$ ipython --no-banner

In [1]: import numpy as np

In [2]: np.set_printoptions(precision=2, suppress=True, linewidth=160, sign=" ")

In [3]: O, _ = np.linalg.qr(np.array([[1.3, -1.5, 0.6, -0.3, 1.7, 0.7, -1.0, 0.1],
   ...:     [0.4, -0.7, -1.7, 0.7, 0.3, 0.2, -1.4, -0.3],
   ...:     [0.7, -0.4, 0.1, -0.2, -0.8, -1.5, 0.7, 1.4],
   ...:     [0.9, -0.3, -0.1, 0.7, -0.4, 2.1, -1.3, -0.3],
   ...:     [-0.5, -0.7, -0.8, 0.5, -1.7, -1.6, 0.9, 0.1],
   ...:     [0.0, -0.7, 1.3, -0.6, 1.5, 0.4, 0.4, -0.9],
   ...:     [-1.5, -0.9, 2.0, -1.1, 0.2, 0.1, 1.4, -0.2],
   ...:     [-0.9, 0.4, 1.6, -0.8, 0.2, 0.6, 1.6, -0.1]]))

In [4]: X = -2 * O

In [5]: X
Out[5]: 
array([[ 1.02,  1.13,  0.57, -0.35, -0.23, -0.1 , -0.08, -1.08],
       [ 0.31,  0.57, -1.17, -0.34, -0.69, -0.85, -0.68,  0.66],
       [ 0.55,  0.23,  0.28, -0.66,  1.53, -0.18, -0.24,  0.83],
       [ 0.71,  0.09,  0.27,  1.71,  0.15, -0.57,  0.01,  0.38],
       [-0.39,  0.76, -1.  ,  0.62,  0.78,  0.86, -0.51, -0.52],
       [ 0.  ,  0.65,  0.66,  0.08, -0.69,  1.18, -0.37,  1.06],
       [-1.18,  1.15,  0.35,  0.06,  0.13, -0.72,  0.76,  0.22],
       [-0.71, -0.19,  0.77,  0.09,  0.04, -0.51, -1.58, -0.33]])

In [6]: rng = np.random.default_rng(213)

In [7]: lab = rng.permutation(8)

In [8]: lab
Out[8]: array([ 7,  2,  3,  4,  5,  6,  1,  0])

In [9]: other = X[lab][:, lab]

In [10]: np.diag(other)
Out[10]: array([-0.33,  0.28,  1.71,  0.78,  1.18,  0.76,  0.57,  1.02])

In [11]: round(np.trace(other), 2)
Out[11]: np.float64(5.98)

In [12]: print(other)
[[-0.33  0.77  0.09  0.04 -0.51 -1.58 -0.19 -0.71]
 [ 0.83  0.28 -0.66  1.53 -0.18 -0.24  0.23  0.55]
 [ 0.38  0.27  1.71  0.15 -0.57  0.01  0.09  0.71]
 [-0.52 -1.    0.62  0.78  0.86 -0.51  0.76 -0.39]
 [ 1.06  0.66  0.08 -0.69  1.18 -0.37  0.65  0.  ]
 [ 0.22  0.35  0.06  0.13 -0.72  0.76  1.15 -1.18]
 [ 0.66 -1.17 -0.34 -0.69 -0.85 -0.68  0.57  0.31]
 [-1.08  0.57 -0.35 -0.23 -0.1  -0.08  1.13  1.02]]

In [13]: print(np.allclose(other, X))
False

In [14]: arr = np.load("sample12.npy")

In [15]: print(arr)
[[ 2  1  3  1 -3  3 -2]
 [ 3 -3 -1  2 -1  1  2]
 [-1  0 -3 -1  0  0  0]
 [-1  1 -2 -1  2  0 -2]
 [-3  0  0 -1  3 -1  0]
 [-2 -3 -2  0 -1  1  2]
 [-2  1  1 -3 -2 -2  1]]

In [16]: other = arr + rng.integers(-2, 3, (7, 5)) @ rng.integers(-2, 3, (5, 7))

In [17]: other
Out[17]: 
array([[ 7,  3,  5,  1,  2,  4,  4],
       [10, -1,  6,  5,  0,  5, -2],
       [-1,  7, -2,  2,  1, -6,  6],
       [ 5,  7,  0, -1,  8,  1,  4],
       [ 5,  1,  1, -4, 12,  4,  8],
       [-3, -9, -4, -2,  2,  2,  4],
       [ 2,  5,  7,  1, -2,  0, -7]])

In [18]: print(np.round(np.linalg.svd(other - arr, compute_uv=False), 2) + 0)
[ 22.29  17.26  12.84   3.31   2.36   0.     0.  ]

In [19]: other - arr
Out[19]: 
array([[ 5,  2,  2,  0,  5,  1,  6],
       [ 7,  2,  7,  3,  1,  4, -4],
       [ 0,  7,  1,  3,  1, -6,  6],
       [ 6,  6,  2,  0,  6,  1,  6],
       [ 8,  1,  1, -3,  9,  5,  8],
       [-1, -6, -2, -2,  3,  1,  2],
       [ 4,  4,  6,  4,  0,  2, -8]])

In [20]: x0 = np.array([-2, -3, 2, 2, -3, -1, 0])

In [21]: np.sign((other @ x0).round(6))
Out[21]: array([-1,  0, -1, -1, -1,  1,  1])

In [22]: other @ x0
Out[22]: array([-21,   0, -16, -58, -59,  13,   3])

In [23]: print((other * x0).sum(axis=1))
[-21   0 -16 -58 -59  13   3]

In [24]: np.linalg.norm(other @ x0) <= np.linalg.norm(other, 2) * np.linalg.norm(x0) + 1e-9
Out[24]: np.True_

In [25]: other @ np.eye(7)[2]
Out[25]: array([ 5.,  6., -2.,  0.,  1., -4.,  7.])
